$ python3 -q
>>> import numpy as np
>>> from numpy import linalg as LA
>>> np.set_printoptions(suppress=True, linewidth=100)
>>> E = np.loadtxt("m.csv", delimiter=",")
>>> E.round(1) + 0
array([[ 8.7,  7.3,  8.2, -0.9,  4.3],
       [ 6.9, 10.9,  9.7, -0.9,  0.9],
       [ 2.8,  0.9, -2.6,  7.1, -0.5],
       [ 1.3, -2.4, -2.3,  9.6,  9.9],
       [ 4.7, -0.7, -4. ,  6.2, -2.1],
       [ 0.2,  7.3,  6. ,  6.2,  7.5],
       [-4.2, -0.2, -4.5, 13.3,  4.3],
       [-1.8,  2.8,  0. ,  9.9,  5.7],
       [ 1. , 12.4, 11.5,  3.2,  7.7],
       [-8.2, -3.8, -8. , 18.2,  8.7],
       [ 5.3,  9.4, 11. ,  1. ,  9.7],
       [-4.1,  5.5,  1.8, 10.6,  5.8],
       [ 2.5,  3.1,  3.6,  6.2,  9.7],
       [ 7. , 11.4, 10.1, -1.2,  0.8],
       [-1.9,  6.4,  3.7,  8.4,  6.1],
       [ 5.3,  6. ,  7. ,  2.5,  8.2],
       [ 3.6, -0.2, -1. ,  6.8,  5.2],
       [-4. ,  9.4,  5.1,  8.8,  4.1],
       [ 3.8,  6.5,  5.5,  3.6,  4.9],
       [ 2.3,  3.6,  2. ,  6.2,  4.8],
       [-2.2,  5.9,  0.6,  9. ,  0. ],
       [-2.8,  5.7,  1.9,  9.5,  4.2],
       [ 8. ,  8.5,  8. , -0.8,  1.7],
       [10.3,  8.8,  8.2, -2.8, -1. ],
       [ 1. ,  6.3,  3.1,  6.1,  1.8],
       [-0.1,  2.4,  2.1,  8.6, 10.2],
       [ 8.1,  9. ,  8.4, -1. ,  1.4]])
>>> # looks like rank 4
>>> Uu, s, Vh = LA.svd(E)
>>> np.argmax(s[:-1] / (s[1:] + 1e-6)) + 1
np.int64(4)
>>> s.round(1) + 0
array([54.3, 44.1, 16.4, 14.8,  0. ])
>>> M2 = Uu[:, :4] @ np.diag(s[:4]) @ Vh[:4]
>>> np.round(np.abs(E - M2).max(), 1)
np.float64(0.0)
>>> LA.matrix_rank(M2)
np.int64(4)
>>> LA.matrix_rank(E, rtol=0.05)
np.int64(4)
>>> M2.round(1) + 0
array([[ 8.7,  7.3,  8.2, -0.9,  4.3],
       [ 6.9, 10.9,  9.7, -0.9,  0.9],
       [ 2.8,  0.9, -2.6,  7.1, -0.5],
       [ 1.3, -2.4, -2.3,  9.6,  9.9],
       [ 4.7, -0.7, -4. ,  6.2, -2.1],
       [ 0.2,  7.3,  6. ,  6.2,  7.5],
       [-4.2, -0.2, -4.5, 13.3,  4.3],
       [-1.8,  2.8,  0. ,  9.9,  5.7],
       [ 1. , 12.4, 11.5,  3.2,  7.7],
       [-8.2, -3.8, -8. , 18.2,  8.7],
       [ 5.3,  9.4, 11. ,  1. ,  9.7],
       [-4.1,  5.5,  1.8, 10.6,  5.8],
       [ 2.5,  3.1,  3.6,  6.2,  9.7],
       [ 7. , 11.4, 10.1, -1.2,  0.8],
       [-1.9,  6.4,  3.7,  8.4,  6.1],
       [ 5.3,  6. ,  7. ,  2.5,  8.2],
       [ 3.6, -0.2, -1. ,  6.8,  5.2],
       [-4. ,  9.4,  5.1,  8.8,  4.1],
       [ 3.8,  6.5,  5.5,  3.6,  4.9],
       [ 2.3,  3.6,  2. ,  6.2,  4.8],
       [-2.2,  5.9,  0.6,  9. ,  0. ],
       [-2.8,  5.7,  1.9,  9.5,  4.2],
       [ 8. ,  8.5,  8. , -0.8,  1.7],
       [10.3,  8.8,  8.2, -2.8, -1. ],
       [ 1. ,  6.3,  3.1,  6.1,  1.8],
       [-0.1,  2.4,  2.1,  8.6, 10.2],
       [ 8.1,  9. ,  8.4, -1. ,  1.4]])
>>> np.round(LA.norm(E - M2, 2), 1), np.round(s[4], 1)
(np.float64(0.0), np.float64(0.0))
>>> G = np.cov(E, rowvar=False)
>>> np.argsort(-E.std(axis=0).round(6), kind="stable")
array([2, 3, 0, 1, 4])
>>> G.shape
(5, 5)
>>> np.round(E.std(axis=0), 1)
array([4.6, 4.2, 5.1, 5. , 3.6])
>>> np.round(np.corrcoef(E.T), 1) + 0
array([[ 1. ,  0.4,  0.6, -0.9, -0.4],
       [ 0.4,  1. ,  0.9, -0.7, -0.2],
       [ 0.6,  0.9,  1. , -0.8,  0. ],
       [-0.9, -0.7, -0.8,  1. ,  0.4],
       [-0.4, -0.2,  0. ,  0.4,  1. ]])
>>> np.round(np.corrcoef(E[:, 3], E[:, 1])[0, 1], 1)
np.float64(-0.7)
>>> G.round(1)
array([[ 21.8,   8.9,  15.1, -22.2,  -6.4],
       [  8.9,  18.5,  20.8, -15.8,  -3.3],
       [ 15.1,  20.8,  26.6, -22. ,  -0.6],
       [-22.2, -15.8, -22. ,  25.6,   6.6],
       [ -6.4,  -3.3,  -0.6,   6.6,  13.2]])
>>> d = LA.norm(E[:, None] - E[None], axis=-1)
>>> d.mean(axis=1).argmax()
np.int64(9)
>>> d.shape
(27, 27)
>>> (d + 1e9 * np.eye(27)).round(6).argmin(axis=1)
array([22, 13,  4, 16,  2, 14,  7, 21, 10,  6, 15, 21, 25,  1, 21, 18, 19, 14, 15, 24, 21, 11, 26,
       26, 19, 12, 22])
>>> np.unravel_index(d.round(6).argmax(), d.shape)
(np.int64(9), np.int64(23))
>>> d[21].round(1)
array([16.8, 17.4, 10.2, 11.5, 13.5,  7.2,  9.6,  3.9, 14.3, 17.7, 16.3,  2.3,  8.9, 17.9,  3.1,
       12.5,  9.6,  5.1,  9.6,  6.5,  4.5,  0. , 16.6, 20. ,  5.8,  7.5, 17.1])
>>> d[:5, :5].round(1)
array([[ 0. ,  5.5, 16.7, 20. , 17.9],
       [ 5.5,  0. , 18.3, 23.3, 19.7],
       [16.7, 18.3,  0. , 11.3,  3.3],
       [20. , 23.3, 11.3,  0. , 13.2],
       [17.9, 19.7,  3.3, 13.2,  0. ]])
>>> feats = np.array([[0.0, 3.0, 2.0, 1.0, 0.0, -1.0, -3.0],
...     [3.0, 0.0, 0.0, 0.0, 0.0, 0.0, 0.0],
...     [2.0, 0.0, 0.0, 0.0, 0.0, 0.0, 0.0],
...     [1.0, 0.0, 0.0, 0.0, 0.0, 0.0, 0.0],
...     [0.0, 0.0, 0.0, 0.0, 0.0, 0.0, 0.0],
...     [-1.0, 0.0, 0.0, 0.0, 0.0, 0.0, 0.0],
...     [-3.0, 0.0, 0.0, 0.0, 0.0, 0.0, 0.0]])
>>> # symmetric
>>> rng = np.random.default_rng(2)
>>> M2 = feats + rng.integers(-2, 3, (7, 2)) @ rng.integers(-2, 3, (2, 7))
>>> M2
array([[ 4.,  0.,  4., -2., -2.,  0., -6.],
       [-1.,  5.,  2.,  1.,  2., -3.,  1.],
       [ 2., -2., -4.,  2.,  0.,  2.,  2.],
       [ 1.,  2.,  4., -2.,  0., -2., -2.],
       [-2.,  1., -2.,  2.,  1.,  0.,  2.],
       [ 3., -5., -2., -1., -2.,  3., -1.],
       [ 1., -2.,  4., -4., -2.,  0., -4.]])
>>> np.round(LA.svd(M2 - feats, compute_uv=False), 1) + 0
array([14.2, 11.1,  0. ,  0. ,  0. ,  0. ,  0. ])
